$ python -q
>>> import numpy as np
>>> np.set_printoptions(suppress=True, linewidth=120)
>>> other = np.array([[1, -3, 3, 2, 2, 0, -2, 3, 3],
...     [3, 1, -1, -2, 2, 3, 0, -3, 2],
...     [1, -1, 3, -1, 2, 2, -3, 0, 2],
...     [2, -3, -3, 1, 1, 1, 3, -1, 3],
...     [-1, -3, -3, -1, -1, 0, 2, 1, 1],
...     [1, -2, -2, 2, -3, 3, 3, -2, 0],
...     [3, 2, 1, 1, 0, 0, -1, -1, 3],
...     [-2, 2, 1, 2, -3, -3, 3, -2, 1],
...     [0, -2, -2, 0, -2, -1, -1, -2, 0]])
>>> K = other + other.T
>>> K
array([[ 2,  0,  4,  4,  1,  1,  1,  1,  3],
       [ 0,  2, -2, -5, -1,  1,  2, -1,  0],
       [ 4, -2,  6, -4, -1,  0, -2,  1,  0],
       [ 4, -5, -4,  2,  0,  3,  4,  1,  3],
       [ 1, -1, -1,  0, -2, -3,  2, -2, -1],
       [ 1,  1,  0,  3, -3,  6,  3, -5, -1],
       [ 1,  2, -2,  4,  2,  3, -2,  2,  2],
       [ 1, -1,  1,  1, -2, -5,  2, -4, -1],
       [ 3,  0,  0,  3, -1, -1,  2, -1,  0]])
>>> print(np.all(np.linalg.eigvalsh(K) > 0))
False
>>> rng = np.random.default_rng(76)
>>> labels = rng.permutation(9)
>>> other = K[:, labels] * rng.choice([-1, 1], 9)
>>> other
array([[ 1, -1, -4, -2, -1,  0, -4,  1,  3],
       [-1,  1,  2,  0, -2,  2,  5,  1,  0],
       [-1, -1, -6, -4,  2, -2,  4,  0,  0],
       [ 0, -1,  4, -4, -4, -5, -2,  3,  3],
       [-2,  2,  1, -1, -2, -1,  0, -3, -1],
       [-3,  5,  0, -1, -3,  1, -3,  6, -1],
       [ 2, -2,  2, -1,  2,  2, -4,  3,  2],
       [-2,  4, -1, -1, -2, -1, -1, -5, -1],
       [-1,  1,  0, -3, -2,  0, -3, -1,  0]])
>>> U, _, VT = np.linalg.svd(K.T @ other)
>>> np.round(np.linalg.lstsq(K, other)[0], 2) + 0
array([[ 0.,  0.,  0., -1.,  0.,  0.,  0.,  0.,  0.],
       [ 0.,  0.,  0.,  0.,  0.,  1.,  0.,  0.,  0.],
       [ 0.,  0., -1.,  0.,  0.,  0.,  0.,  0.,  0.],
       [ 0.,  0.,  0.,  0.,  0.,  0., -1.,  0.,  0.],
       [ 1.,  0.,  0.,  0.,  0.,  0.,  0.,  0.,  0.],
       [ 0.,  0.,  0.,  0.,  0.,  0.,  0.,  1.,  0.],
       [ 0.,  0.,  0.,  0., -1.,  0.,  0.,  0.,  0.],
       [ 0., -1.,  0.,  0.,  0.,  0.,  0.,  0.,  0.],
       [ 0.,  0.,  0.,  0.,  0.,  0.,  0.,  0.,  1.]])
>>> np.round(U @ VT, 2) + 0
array([[ 0.,  0.,  0., -1.,  0.,  0.,  0.,  0.,  0.],
       [ 0.,  0.,  0.,  0.,  0.,  1.,  0.,  0.,  0.],
       [ 0.,  0., -1.,  0.,  0.,  0.,  0.,  0.,  0.],
       [ 0.,  0.,  0.,  0.,  0.,  0., -1.,  0.,  0.],
       [ 1.,  0.,  0.,  0.,  0.,  0.,  0.,  0.,  0.],
       [ 0.,  0.,  0.,  0.,  0.,  0.,  0.,  1.,  0.],
       [ 0.,  0.,  0.,  0., -1.,  0.,  0.,  0.,  0.],
       [ 0., -1.,  0.,  0.,  0.,  0.,  0.,  0.,  0.],
       [ 0.,  0.,  0.,  0.,  0.,  0.,  0.,  0.,  1.]])
>>> print(labels)
[4 7 2 0 6 1 3 5 8]
